$ python -q
>>> import numpy as np
>>> np.set_printoptions(precision=1, suppress=True, linewidth=100)
>>> rnd = lambda a: np.round(a, 1) + 0
>>> M = np.array([[0, 2, 0], [-2, 0, 0], [0, 0, 2]])
>>> print(M)
[[ 0  2  0]
 [-2  0  0]
 [ 0  0  2]]
>>> # splits into 2 blocks
>>> out = np.linalg.inv(M)
>>> print(np.allclose(out, M.T))
False
>>> print(rnd(np.linalg.cond(M)))
1.0
>>> out = M / np.linalg.norm(M, axis=1, keepdims=True)
>>> cov = out @ out.T
>>> print(rnd(np.linalg.norm(out, axis=1)))
[1. 1. 1.]
>>> print(np.argwhere(np.triu(np.abs(cov) > 0.95, 1)))
[]
>>> print((np.abs(cov) > 0.9).astype(int))
[[1 0 0]
 [0 1 0]
 [0 0 1]]
>>> print(np.degrees(np.arccos(np.clip(cov[0, 1], -1, 1))))
90.0
>>> print(cov[0])
[1. 0. 0.]
>>> rng = np.random.default_rng(27)
>>> data = np.eye(4, dtype=int)[rng.permutation(4)]
>>> print(data)
[[0 0 0 1]
 [1 0 0 0]
 [0 0 1 0]
 [0 1 0 0]]
>>> vec = np.array([1, 2, 1, 0])
>>> print(4 - np.linalg.matrix_rank(data - np.eye(4), tol=1e-8))
2
>>> print(rnd(np.abs(np.linalg.eigvals(data))))
[1. 1. 1. 1.]
>>> print(data.T @ (data @ vec))
[1 2 1 0]
>>> print(data @ np.ones(4))
[1. 1. 1. 1.]
>>> print(rnd(np.sort(np.abs(np.linalg.eigvals(data)))[::-1]))
[1. 1. 1. 1.]
>>> print(np.linalg.matrix_power(data, 100))
[[0 0 0 1]
 [1 0 0 0]
 [0 0 1 0]
 [0 1 0 0]]
>>> pr = np.eye(4)[0]
>>> for _ in range(7):
...     pr = pr @ data
...     print(pr.round(1))
... 
[0. 0. 0. 1.]
[0. 1. 0. 0.]
[1. 0. 0. 0.]
[0. 0. 0. 1.]
[0. 1. 0. 0.]
[1. 0. 0. 0.]
[0. 0. 0. 1.]
>>> print(data.T @ data)
[[1 0 0 0]
 [0 1 0 0]
 [0 0 1 0]
 [0 0 0 1]]
>>> print(data[:, 3] @ data[:, 2])
0
>>> print(rnd(np.linalg.norm(data, axis=0)))
[1. 1. 1. 1.]
>>> print(rnd(np.linalg.svd(data, compute_uv=False)))
[1. 1. 1. 1.]
>>> print(data @ data.T)
[[1 0 0 0]
 [0 1 0 0]
 [0 0 1 0]
 [0 0 0 1]]
>>> T = np.stack([data, -1 * data, data[::-1]])
>>> print(T.shape)
(3, 4, 4)
>>> print(rnd(np.linalg.det(T)))
[1. 1. 1.]
>>> print((T @ data.T).shape)
(3, 4, 4)
>>> print(T.sum(axis=0))
[[0 1 0 0]
 [0 0 1 0]
 [1 0 0 0]
 [0 0 0 1]]
>>> print(np.unravel_index(np.abs(data).argmax(), data.shape))
(np.int64(0), np.int64(3))
>>> print(np.count_nonzero(data))
4
>>> print(data.shape)
(4, 4)
>>> print(rnd(np.linalg.norm(data)))
2.0
>>> print(data.sum(axis=0))
[1 1 1 1]
>>> print(rnd(np.linalg.svd(data, compute_uv=False)))
[1. 1. 1. 1.]
>>> data[4]
Traceback (most recent call last):
  File "<python-input-44>", line 1, in <module>
    data[4]
    ~~~~^^^
IndexError: index 4 is out of bounds for axis 0 with size 4
>>> E = np.load("test7.npy")
>>> print(E)
[[-2.3  1.3 -1.2  0.8]
 [ 0.   0.  -2.7 -1.4]
 [-0.6  2.4  0.5 -1.7]
 [ 2.1  0.9 -1.8 -0.7]
 [ 1.8  0.6 -1.9 -1.3]
 [ 0.3  0.2  3.  -0.1]
 [ 2.6  1.   0.7 -1. ]
 [-2.   1.1  0.4 -1.9]
 [-0.7 -2.8  0.8  0.1]
 [ 0.6 -1.6  2.4 -0.7]
 [-0.7  0.5  2.6 -1.1]
 [ 1.  -0.7 -2.2 -1.6]
 [ 1.2 -0.1  2.7 -0.1]
 [ 2.2  0.6 -0.9  1.7]
 [ 1.9  1.  -1.1  1.8]
 [-1.7  2.2  0.8  0.7]
 [ 0.8 -1.7 -0.8  2.2]
 [-0.3  1.8 -2.4 -0.2]
 [-2.7 -0.6 -1.2  0.3]]
>>> E @ E
Traceback (most recent call last):
  File "<python-input-47>", line 1, in <module>
    E @ E
    ~~^~~
ValueError: matmul: Input operand 1 has a mismatch in its core dimension 0, with gufunc signature (n?,k),(k,m?)->(n?,m?) (size 19 is different from 4)
>>> cov = E.T @ E
>>> print(rnd(np.trace(cov)), rnd((E ** 2).sum()))
171.4 171.4
>>> print((E @ E.T).shape)
(19, 19)
>>> print(np.allclose(cov, cov.T))
True
>>> out = E + rng.integers(-2, 3, (19, 3)) @ rng.integers(-2, 3, (3, 4))
>>> print(rnd(out))
[[-6.3 -0.7  0.8 -1.2]
 [ 4.   4.  -3.7 -0.4]
 [ 3.4  6.4 -0.5 -0.7]
 [ 2.1  0.9 -1.8 -0.7]
 [ 3.8  5.6 -0.9 -2.3]
 [-1.7 -2.8  3.  -0.1]
 [-3.4  0.   4.7 -5. ]
 [-2.   1.1  0.4 -1.9]
 [-4.7  1.2  5.8 -4.9]
 [ 2.6  1.4  2.4 -0.7]
 [-2.7 -0.5  3.6 -2.1]
 [ 5.  -4.7 -7.2  3.4]
 [ 7.2 -1.1 -2.3  4.9]
 [ 2.2 -7.4 -4.9  5.7]
 [-4.1 -2.   1.9 -1.2]
 [-1.7  2.2  0.8  0.7]
 [-1.2  5.3  4.2 -2.8]
 [ 1.7  0.8 -4.4  1.8]
 [-2.7  5.4  1.8 -2.7]]
>>> print(rnd(np.linalg.svd(out - E, compute_uv=False)))
[22.9 16.8  0.   0. ]
>>> print(rnd(out - E))
[[-4. -2.  2. -2.]
 [ 4.  4. -1.  1.]
 [ 4.  4. -1.  1.]
 [ 0.  0.  0.  0.]
 [ 2.  5.  1. -1.]
 [-2. -3.  0.  0.]
 [-6. -1.  4. -4.]
 [ 0.  0.  0.  0.]
 [-4.  4.  5. -5.]
 [ 2.  3.  0.  0.]
 [-2. -1.  1. -1.]
 [ 4. -4. -5.  5.]
 [ 6. -1. -5.  5.]
 [ 0. -8. -4.  4.]
 [-6. -3.  3. -3.]
 [ 0.  0.  0.  0.]
 [-2.  7.  5. -5.]
 [ 2. -1. -2.  2.]
 [ 0.  6.  3. -3.]]
>>> vec = np.array([0, 2, 2, -3])
>>> rhs = E @ vec
>>> coef, lr = np.zeros(4), 1 / np.linalg.norm(E, 2) ** 2
>>> for i in range(60):
...     coef -= lr * E.T @ (E @ coef - rhs)
...     if i % 10 == 0: print(i, round(np.linalg.norm(E @ coef - rhs), 1))
... 
0 10.0
10 0.0
20 0.0
30 0.0
40 0.0
50 0.0
>>> print(rnd(coef))
[ 0.  2.  2. -3.]
>>> out = np.c_[E[:, :3] @ np.array([[-5, 2, 3], [3, -4, -1], [-4, -2, -1]]), np.array([-6, 6, -2, 6, 8, -4, 0, 0, 1, -4, 2, 1, 1, 7, 8, -5, 6, -3, -9])]
>>> print(rnd(out))
[[ 20.2  -7.4  -7.   -6. ]
 [ 10.8   5.4   2.7   6. ]
 [  8.2 -11.8  -4.7  -2. ]
 [ -0.6   4.2   7.2   6. ]
 [  0.4   5.    6.7   8. ]
 [-12.9  -6.2  -2.3  -4. ]
 [-12.8  -0.2   6.1   0. ]
 [ 11.7  -9.2  -7.5   0. ]
 [ -8.1   8.2  -0.1   1. ]
 [-17.4   2.8   1.   -4. ]
 [ -5.4  -8.6  -5.2   2. ]
 [  1.7   9.2   5.9   1. ]
 [-17.1  -2.6   1.    1. ]
 [ -5.6   3.8   6.9   7. ]
 [ -2.1   2.    5.8   8. ]
 [ 11.9 -13.8  -8.1  -5. ]
 [ -5.9  10.    4.9   6. ]
 [ 16.5  -3.   -0.3  -3. ]
 [ 16.5  -0.6  -6.3  -9. ]]
>>> print(rnd(np.linalg.norm(out - E @ np.linalg.lstsq(E, out)[0], axis=0)))
[ 0.  0.  0. 14.]
>>> print(rnd(np.linalg.norm(np.linalg.qr(E)[0].T @ out, axis=0) ** 2 / ((out ** 2).sum(axis=0) + 1e-12)))
[1.  1.  1.  0.6]
>>> print(np.linalg.matrix_rank(np.c_[E, out]))
5
>>> print(rnd(np.linalg.lstsq(E, out[:, 0])[0]))
[-5.  3. -4.  0.]
>>> K = np.loadtxt("dump.csv", delimiter=",")
>>> print(rnd(K))
[[0.5 0.2 0.5]
 [0.2 0.1 0.2]
 [0.5 0.2 0.5]]
>>> # equal to its transpose
>>> print(rnd(K @ np.linalg.pinv(K) @ K))
[[0.5 0.2 0.5]
 [0.2 0.1 0.2]
 [0.5 0.2 0.5]]
>>> print(np.unique(K.round(6), axis=0).shape)
(2, 3)
>>> print(rnd(np.trace(np.linalg.pinv(K) @ K)))
1.0
>>> out = K / np.sqrt((K ** 2).mean(axis=1, keepdims=True))
>>> print(rnd(K - K.mean(axis=1, keepdims=True)))
[[ 0.1 -0.2  0.1]
 [ 0.  -0.1  0. ]
 [ 0.1 -0.2  0.1]]
>>> out = np.array([[8, 2, 6], [3, 0, 4]])
>>> W2 = np.kron(out, K)
>>> print(rnd(np.linalg.norm(W2, 2)), rnd(np.linalg.norm(out, 2) * np.linalg.norm(K, 2)))
11.3 11.3
>>> r = np.linalg.matrix_rank(K)
>>> print(r)
1
>>> null = np.linalg.svd(K)[2][r:].T
>>> print([int(np.linalg.matrix_rank(K[:, :j + 1])) for j in range(3)])
[1, 1, 1]
>>> print(np.linalg.matrix_rank(K.T @ K), np.linalg.matrix_rank(K @ K.T))
1 1
>>> print(rnd(K @ null))
[[0. 0.]
 [0. 0.]
 [0. 0.]]
>>> print([int(np.linalg.matrix_rank(K[:i])) for i in range(1, len(K) + 1)])
[1, 1, 1]
>>> out = np.array([[3, 3, 3]])
>>> feats = out.T @ out
>>> print(feats)
[[9 9 9]
 [9 9 9]
 [9 9 9]]
>>> # equal to its transpose
>>> print(np.allclose(feats[:-1].T @ np.linalg.lstsq(feats[:-1].T, feats[-1])[0], feats[-1]))
True
>>> print(rnd(np.trace(np.linalg.pinv(feats) @ feats)))
1.0
>>> print(np.unique(feats.round(6), axis=0).shape)
(1, 3)
>>> mat = np.array([[1, 4, 8, 4], [4, 16, 32, 16], [8, 32, 64, 32], [4, 16, 32, 16]])
>>> # rows 1 and 3 are equal
>>> r = np.linalg.matrix_rank(mat)
>>> print(r)
1
>>> null = np.linalg.svd(mat)[2][r:].T
>>> print(rnd(null @ null.T))
[[ 1.   0.  -0.1  0. ]
 [ 0.   0.8 -0.3 -0.2]
 [-0.1 -0.3  0.3 -0.3]
 [ 0.  -0.2 -0.3  0.8]]
>>> print(np.allclose(mat @ null, 0))
True
>>> print((np.linalg.matrix_power((M != 0) + (M.T != 0) + np.eye(3), 3) > 0).astype(int))
[[1 1 0]
 [1 1 0]
 [0 0 1]]
>>> print(rnd(np.linalg.det(M)))
8.0
>>> print(rnd(np.sort(np.linalg.eigvals(M).real)))
[0. 0. 2.]
>>> print((M != 0).astype(int))
[[0 1 0]
 [1 0 0]
 [0 0 1]]
>>> print(M @ M)
[[-4  0  0]
 [ 0 -4  0]
 [ 0  0  4]]
>>> J = np.vander(np.arange(3) - 1, 4, increasing=True)
>>> print(J)
[[ 1 -1  1 -1]
 [ 1  0  0  0]
 [ 1  1  1  1]]
>>> # columns 1 and 3 are equal
>>> vec = np.array([-4, -2, 5, -2])
>>> a = np.maximum(J @ vec, 0)
>>> print(rnd(np.tanh(J @ vec)))
[ 1. -1. -1.]
>>> print(a)
[5 0 0]
>>> out = J[0, 0] * J[1:] - np.outer(J[1:, 0], J[0])
>>> print(out)
[[ 0  1 -1  1]
 [ 0  2  0  2]]
>>> print(J[:, 0] / J[0, 0])
[1. 1. 1.]
>>> print(np.flatnonzero(~out.round(6).any(axis=1)))
[]
>>> X = np.loadtxt("layer19.csv", delimiter=",")
>>> print(X)
[[  2.6  -9.2  -4.    2.7]
 [ -2.2   6.9   3.   -2.1]
 [  0.3  -0.6  -0.3   0.2]
 [  0.3  -2.   -0.8   0.5]
 [ -2.4   8.5   3.5  -2.6]
 [  1.4  -5.5  -2.2   1.6]
 [  1.3  -4.7  -2.    1.4]
 [ -1.7   5.8   2.3  -1.5]
 [ -0.9   3.3   1.3  -0.8]
 [ -1.4   4.7   2.1  -1.3]
 [  0.4  -1.1  -0.6   0.2]
 [  1.5  -5.1  -2.4   1.5]
 [ -0.5   1.4   0.6  -0.2]
 [  4.2 -15.   -6.2   4.2]
 [ -1.4   4.8   2.2  -1.4]
 [ -0.1   0.6   0.2  -0.1]
 [ -4.4  15.    6.4  -4.3]
 [ -3.4  12.6   5.4  -3.6]
 [ -1.    4.3   1.8  -1.2]
 [ -0.2   0.8   0.5  -0.3]
 [ -0.8   2.9   1.1  -1.1]]
>>> labels = rng.permutation(4)
>>> out = X[:, labels] * rng.choice([-1, 1], 4)
>>> print(out)
[[ -2.6   9.2  -2.7  -4. ]
 [  2.2  -6.9   2.1   3. ]
 [ -0.3   0.6  -0.2  -0.3]
 [ -0.3   2.   -0.5  -0.8]
 [  2.4  -8.5   2.6   3.5]
 [ -1.4   5.5  -1.6  -2.2]
 [ -1.3   4.7  -1.4  -2. ]
 [  1.7  -5.8   1.5   2.3]
 [  0.9  -3.3   0.8   1.3]
 [  1.4  -4.7   1.3   2.1]
 [ -0.4   1.1  -0.2  -0.6]
 [ -1.5   5.1  -1.5  -2.4]
 [  0.5  -1.4   0.2   0.6]
 [ -4.2  15.   -4.2  -6.2]
 [  1.4  -4.8   1.4   2.2]
 [  0.1  -0.6   0.1   0.2]
 [  4.4 -15.    4.3   6.4]
 [  3.4 -12.6   3.6   5.4]
 [  1.   -4.3   1.2   1.8]
 [  0.2  -0.8   0.3   0.5]
 [  0.8  -2.9   1.1   1.1]]
>>> U, _, vt = np.linalg.svd(X.T @ out)
>>> print(rnd(U @ vt))
[[-1.  0.  0.  0.]
 [ 0. -1.  0.  0.]
 [ 0.  0.  0.  1.]
 [ 0.  0. -1.  0.]]
